$ python -q
>>> import numpy as np
>>> from numpy import linalg as LA
>>> np.set_printoptions(precision=4, suppress=True, linewidth=100, sign=" ")
>>> J = np.load("m.npy")
>>> print(J)
[[ 0.  0.  0.  0.]
 [ 0.  0.  0.  0.]
 [ 0.  0.  0.  2.]
 [ 0.  0.  2.  0.]]
>>> print(np.sort(np.abs(LA.eigvals(J))))
[ 0.  0.  2.  2.]
>>> print((J - J.T) / 2)
[[ 0.  0.  0.  0.]
 [ 0.  0.  0.  0.]
 [ 0.  0.  0.  0.]
 [ 0.  0.  0.  0.]]
>>> print(np.allclose(J @ J.T, J.T @ J))
True
>>> print(J @ J)
[[ 0.  0.  0.  0.]
 [ 0.  0.  0.  0.]
 [ 0.  0.  4.  0.]
 [ 0.  0.  0.  4.]]
>>> vals, vecs = LA.eigh(J)
>>> x0 = np.array([-1, -2, 0, -3])
>>> print(x0 @ J @ x0)
0.0
>>> print(x0 @ J @ x0 / (x0 @ x0), vals[0], vals[-1])
0.0 -2.0 2.0
>>> print(np.round(vecs * np.abs(vals) @ vecs.T, 4) + 0)
[[ 0.  0.  0.  0.]
 [ 0.  0.  0.  0.]
 [ 0.  0.  2.  0.]
 [ 0.  0.  0.  2.]]
>>> rng = np.random.default_rng(6)
>>> z = rng.permutation(4)
>>> print(z)
[ 0  3  1  2]
>>> Y = J[z][:, z]
>>> print(Y)
[[ 0.  0.  0.  0.]
 [ 0.  0.  0.  2.]
 [ 0.  0.  0.  0.]
 [ 0.  2.  0.  0.]]
>>> print(np.trace(Y))
0.0
>>> print(np.allclose(Y, J))
False
>>> print(np.sort(np.abs(LA.eigvals(Y))))
[ 0.  0.  2.  2.]
>>> print(np.diag(Y))
[ 0.  0.  0.  0.]
>>> K = np.load("x.npy")
>>> print(K)
[[ 0.375   0.375   0.25  ]
 [ 0.3     0.4     0.3   ]
 [ 0.      0.3333  0.6667]]
>>> z = rng.permutation(3)
>>> print(z)
[ 2  1  0]
>>> Y = K[z][:, z]
>>> print(np.allclose(Y, K))
False
>>> print(Y)
[[ 0.6667  0.3333  0.    ]
 [ 0.3     0.4     0.3   ]
 [ 0.25    0.375   0.375 ]]
>>> x0 = np.array([0, 1, 7])
>>> y = K @ x0
>>> print(y)
[ 2.125   2.5     5.0002]
>>> print(np.round(LA.solve(K.T, K[0]), 4) + 0)
[ 1.  0.  0.]
>>> print(np.round(LA.solve(K, K[:, 1]), 4) + 0)
[ 0.  1.  0.]
>>> print(np.round(LA.solve(K, -2 * y), 4) + 0)
[  0.  -2. -14.]
>>> print(np.kron(np.eye(2, dtype=int), K))
[[ 0.375   0.375   0.25    0.      0.      0.    ]
 [ 0.3     0.4     0.3     0.      0.      0.    ]
 [ 0.      0.3333  0.6667  0.      0.      0.    ]
 [ 0.      0.      0.      0.375   0.375   0.25  ]
 [ 0.      0.      0.      0.3     0.4     0.3   ]
 [ 0.      0.      0.      0.      0.3333  0.6667]]
>>> print(np.einsum("ii->", K))
1.4417
>>> print(round(float(LA.eigvals(K).sum().real), 4))
1.4417
>>> print(np.poly(K))
[ 1.     -1.4417  0.4542 -0.0125]
>>> print(np.round(LA.det(K[::-1]), 4))
-0.0125
>>> print(round(LA.det(K.T), 4))
0.0125
>>> print(LA.matrix_power(K, 2))
[[ 0.2531  0.374   0.3729]
 [ 0.2325  0.3725  0.395 ]
 [ 0.1     0.3555  0.5445]]
>>> print(K @ np.ones(3))
[ 1.  1.  1.]
>>> print(K.sum(axis=1))
[ 1.  1.  1.]
>>> pr = np.eye(3)[0]
>>> for _ in range(5):
...     pr = pr @ K
...     print(pr.round(4))
... 
[ 0.375  0.375  0.25 ]
[ 0.2531  0.374   0.3729]
[ 0.2071  0.3688  0.4241]
[ 0.1883  0.3665  0.4452]
[ 0.1806  0.3656  0.4538]
>>> vals, vecs = LA.eig(K)
>>> print(round(np.prod(vals), 4))
0.0125
>>> print(np.round(K @ vecs[:, 0] - vals[0] * vecs[:, 0], 4) + 0)
[ 0.  0.  0.]
>>> m1 = np.loadtxt("case2.csv", delimiter=",")
>>> print(m1)
[[  4.6624 -15.8847 -11.2222]
 [  0.6659  13.7974  14.4633]
 [  6.522  -16.2262  -9.7042]
 [-16.0887   5.6223 -10.4663]
 [ 15.6597 -11.8399   3.8199]
 [-13.6592  -0.9209 -14.5801]
 [ 14.2954  -0.3116  13.9838]
 [ 16.1566 -10.1331   6.0236]
 [-15.9831   5.0923 -10.8908]
 [-16.0669   5.5057 -10.5613]
 [  5.356  -16.0378 -10.6818]
 [ -7.3444  16.3033   8.9589]
 [ 12.9027 -15.1197  -2.2169]
 [-15.9803  10.901   -5.0792]
 [-14.319   13.9584  -0.3605]
 [-15.4857   3.2546 -12.2311]
 [ -8.5741  -7.7488 -16.323 ]
 [ 15.016   -1.95    13.0659]
 [-13.0954  14.9965   1.9012]]
>>> Uu, s, VT = LA.svd(m1)
>>> print(np.argmax(s[:-1] / (s[1:] + 1e-6)) + 1)
2
>>> Y = Uu[:, :2] @ np.diag(s[:2]) @ VT[:2]
>>> print(LA.matrix_rank(m1, rtol=0.05))
2
>>> print(round(float(LA.norm(m1 - Y, 2)), 4), round(s[2], 4))
0.0 0.0
>>> print(np.argsort(-LA.norm(m1, axis=0).round(6), kind="stable")[:3])
[ 0  1  2]
>>> print([round(float(x), 4) for x in LA.svd(m1, compute_uv=False)[:3]])
[69.1498, 53.0878, 0.0]
>>> print(LA.matrix_rank(m1, rtol=0.1))
2
>>> D = LA.norm(m1[:, None] - m1[None], axis=-1)
>>> print(LA.norm(m1, axis=1))
[ 20.  20.  20.  20.  20.  20.  20.  20.  20.  20.  20.  20.  20.  20.  20.  20.  20.  20.  20.]
>>> print(LA.matrix_rank(D ** 2))
3
>>> print(D[:5, :5])
[[  0.      39.4556   2.4247  29.8953  19.0674]
 [ 39.4556   0.      38.9844  31.1294  31.5494]
 [  2.4247  38.9844   0.      31.4513  16.9009]
 [ 29.8953  31.1294  31.4513   0.      38.9485]
 [ 19.0674  31.5494  16.9009  38.9485   0.    ]]
>>> print(np.flatnonzero(D[18] < D.mean() / 2))
[ 11  13  14  18]
>>> print(D.mean(axis=1).argmax())
6
>>> Y = K + rng.integers(-2, 3, (3, 2)) @ rng.integers(-2, 3, (2, 3))
>>> print(Y)
[[-0.625  -0.625   1.25  ]
 [ 0.3     0.4    -1.7   ]
 [ 1.      1.3333 -0.3333]]
>>> print(LA.matrix_rank(Y - K, tol=1e-8))
2
>>> print(Y - K)
[[-1. -1.  1.]
 [ 0.  0. -2.]
 [ 1.  1. -1.]]
>>> print(np.round(LA.svd(Y - K, compute_uv=False), 4) + 0)
[ 2.8284  1.4142  0.    ]
>>> G = np.cov(m1, rowvar=False)
>>> print(np.corrcoef(m1.T))
[[ 1.     -0.6556  0.5292]
 [-0.6556  1.      0.2937]
 [ 0.5292  0.2937  1.    ]]
>>> print(G.shape)
(3, 3)
>>> E = np.load("dump.npy")
>>> print(E)
[[ 0  0  0  1]
 [ 0  0  1  0]
 [ 1  0  0  0]
 [ 0  1  0  0]]
>>> Y = LA.inv(E)
>>> print(LA.det(E) * Y)
[[-0. -0. -1. -0.]
 [-0. -0. -0. -1.]
 [-0. -1. -0. -0.]
 [-1. -0. -0. -0.]]
>>> x0 = np.array([0, 1, 1, 3])
>>> print((E * x0).sum(axis=1))
[ 3  1  0  1]
>>> print(np.sign((E @ x0).round(6)))
[ 1  1  0  1]
>>> print(E @ np.ones(4))
[ 1.  1.  1.  1.]
>>> print(E * x0)
[[ 0  0  0  3]
 [ 0  0  1  0]
 [ 0  0  0  0]
 [ 0  1  0  0]]
>>> print(np.einsum("ij,j->i", E, x0))
[ 3  1  0  1]
>>> feats = np.load("sample11.npy")
>>> print(feats)
[[ 0.4949  0.0707  0.4949]
 [ 0.0707  0.0101  0.0707]
 [ 0.4949  0.0707  0.4949]]
>>> x0 = np.array([0, 1, -1])
>>> print(feats @ x0)
[-0.4242 -0.0606 -0.4242]
>>> print(np.trace(feats))
1.0
>>> print(np.eye(3) - feats)
[[ 0.5051 -0.0707 -0.4949]
 [-0.0707  0.9899 -0.0707]
 [-0.4949 -0.0707  0.5051]]
>>> x0 = np.array([-3, -3, 3])
>>> print((feats * x0).sum(axis=1))
[-0.2121 -0.0303 -0.2121]
>>> print(feats @ (2 * x0))
[-0.4242 -0.0606 -0.4242]
>>> print(feats @ np.ones(3))
[ 1.0606  0.1515  1.0606]
>>> print((feats @ x0).argmax())
1
>>> print((K - K.T) / 2)
[[ 0.      0.0375  0.125 ]
 [-0.0375  0.     -0.0166]
 [-0.125   0.0166  0.    ]]
>>> print(round(np.abs(LA.eigvals(K)).max(), 4))
1.0
>>> print(np.sort(np.abs(LA.eigvals(K))))
[ 0.0304  0.4113  1.    ]
>>> print(np.round(LA.det(K), 4))
0.0125
>>> z = rng.permutation(3)
>>> print(z)
[ 2  1  0]
>>> Y = feats[z][:, z]
>>> print(np.trace(Y))
1.0
>>> print(Y)
[[ 0.4949  0.0707  0.4949]
 [ 0.0707  0.0101  0.0707]
 [ 0.4949  0.0707  0.4949]]
>>> print(np.diag(Y))
[ 0.4949  0.0101  0.4949]
>>> mat = np.array([[0, 0, -5, 0], [8, 0, 0, 0], [0, -3, 0, 0], [0, 0, 0, 4]])
>>> print(round(float(LA.det(2 * mat)), 4), np.round(LA.det(mat), 4))
7680.0 480.0
>>> print(np.einsum("ij,ji->", mat, mat))
16
>>> print(round(LA.det(mat.T), 4))
480.0
>>> print(round(float(LA.det(mat[::-1])), 4))
480.0
>>> O, vecs = LA.qr(mat[:, :3])[0], LA.qr(mat[:, 3:])[0]
>>> s = LA.svd(O.T @ vecs, compute_uv=False)
>>> print((s > 0.9).sum())
0
>>> print(np.sort(np.abs(LA.eigvals(mat))))
[ 4.      4.9324  4.9324  4.9324]
>>> print(np.trace(mat))
4
>>> print(round(float(np.abs(LA.eigvals(mat)).max()), 4))
4.9324
>>> print(np.allclose(mat, mat.T))
False
>>> Uu, s, VT = LA.svd(mat, full_matrices=False)
>>> print(VT @ VT.T)
[[ 1.  0.  0.  0.]
 [ 0.  1.  0.  0.]
 [ 0.  0.  1.  0.]
 [ 0.  0.  0.  1.]]
>>> print(s / s[0])
[ 1.     0.625  0.5    0.375]
>>> print(np.sort(LA.eigvals(mat).real))
[-2.4662 -2.4662  4.      4.9324]
>>> print(mat @ mat)
[[  0  15   0   0]
 [  0   0 -40   0]
 [-24   0   0   0]
 [  0   0   0  16]]
>>> arr = np.arange(9).reshape(3, 3) + 3
>>> print(arr)
[[  3   4   5]
 [  6   7   8]
 [  9  10  11]]
>>> print(np.trace(arr))
21
>>> print((arr + arr.T) / 2)
[[  3.   5.   7.]
 [  5.   7.   9.]
 [  7.   9.  11.]]
>>> print(np.allclose(arr @ arr.T, arr.T @ arr))
False
>>> print(np.round(LA.det(arr), 4))
-0.0
>>> A = np.load("mat.npy")
>>> print(A)
[[-0.6627  0.0813  0.7444]
 [ 0.4678 -0.7313  0.4963]
 [ 0.5848  0.6772  0.4467]]
>>> print(LA.pinv(A))
[[-0.6627  0.4678  0.5848]
 [ 0.0813 -0.7313  0.6772]
 [ 0.7444  0.4963  0.4467]]
>>> print(round(float(A[:, 2] @ A[:, 0]), 4))
0.0
